>>> import numpy as np
>>> import numpy.linalg as la
>>> np.set_printoptions(precision=3, suppress=True, linewidth=160, sign=" ")
>>> arr = np.load("x.npy")
>>> arr
array([[ 2,  2,  0,  0],
       [-2,  3,  0,  0],
       [ 0,  0,  2,  2],
       [ 0,  0, -2,  3]])
>>> np.round(np.abs(la.eigvals(arr)).max(), 3)
np.float64(3.162)
>>> np.trace(arr)
np.int64(10)
>>> (arr - arr.T) / 2
array([[ 0.,  2.,  0.,  0.],
       [-2.,  0.,  0.,  0.],
       [ 0.,  0.,  0.,  2.],
       [ 0.,  0., -2.,  0.]])
>>> A = np.loadtxt("a.csv", delimiter=",")
>>> A
array([[ 1.,  0.],
       [ 0.,  2.]])
>>> L = la.cholesky(A)
>>> L @ L.T
array([[ 1.,  0.],
       [ 0.,  2.]])
>>> round(float(np.prod(np.diag(L)) ** 2), 3), round(float(la.det(A)), 3)
(2.0, 2.0)
>>> L
array([[ 1.   ,  0.   ],
       [ 0.   ,  1.414]])
>>> round(float(la.det(A.T)), 3)
2.0
>>> np.kron(np.eye(2, dtype=int), A)
array([[ 1.,  0.,  0.,  0.],
       [ 0.,  2.,  0.,  0.],
       [ 0.,  0.,  1.,  0.],
       [ 0.,  0.,  0.,  2.]])
>>> round(la.det(2 * A), 3), round(la.det(A), 3)
(np.float64(8.0), np.float64(2.0))
>>> x0 = np.array([2, 5])
>>> A * x0
array([[  2.,   0.],
       [  0.,  10.]])
>>> np.einsum("ij,j->i", A, x0)
array([  2.,  10.])
>>> A @ x0
array([  2.,  10.])
>>> la.norm(A @ x0) <= la.norm(A, 2) * la.norm(x0) + 1e-9
np.True_
>>> A @ np.eye(2)[1]
array([ 0.,  2.])
>>> evals, evecs = la.eigh(A)
>>> x0 = np.array([7, -3])
>>> np.abs(A).sum(axis=1).max(), np.abs(evals).max()
(np.float64(2.0), np.float64(2.0))
>>> evecs * np.sqrt(evals) @ evecs.T
array([[ 1.   ,  0.   ],
       [ 0.   ,  1.414]])
>>> evals, evecs = la.eig(A)
>>> evals
array([ 1.,  2.])
>>> np.prod(evals)
np.float64(2.0)
>>> rng = np.random.default_rng(796187)
>>> W0 = (rng.random((4, 4)) < 0.3) + np.eye(4)
>>> W0 /= W0.sum(axis=1, keepdims=True)
>>> W0
array([[ 0.667,  0.333,  0.   ,  0.   ],
       [ 0.   ,  1.   ,  0.   ,  0.   ],
       [ 0.   ,  0.5  ,  0.5  ,  0.   ],
       [ 0.   ,  0.   ,  0.   ,  1.   ]])
>>> q, Rm = la.qr(W0)
>>> Rm
array([[ 0.667,  0.333,  0.   ,  0.   ],
       [ 0.   , -1.118, -0.224,  0.   ],
       [ 0.   ,  0.   ,  0.447,  0.   ],
       [ 0.   ,  0.   ,  0.   ,  1.   ]])
>>> round(float(abs(Rm[0, 0])), 3), np.round(la.norm(W0[:, 0]), 3)
(0.667, np.float64(0.667))
>>> round(np.trace(q @ q.T), 3)
np.float64(4.0)
>>> la.matrix_power(Rm - np.diag(np.diag(Rm)), 4)
array([[ 0.,  0.,  0.,  0.],
       [ 0.,  0.,  0.,  0.],
       [ 0.,  0.,  0.,  0.],
       [ 0.,  0.,  0.,  0.]])
>>> np.sort(la.eigvals(Rm))
array([-1.118,  0.447,  0.667,  1.   ])
>>> Rm @ Rm
array([[ 0.444, -0.15 , -0.075,  0.   ],
       [ 0.   ,  1.25 ,  0.15 ,  0.   ],
       [ 0.   ,  0.   ,  0.2  ,  0.   ],
       [ 0.   ,  0.   ,  0.   ,  1.   ]])
>>> la.matrix_rank(Rm - Rm[0, 0] * np.eye(4))
np.int64(3)
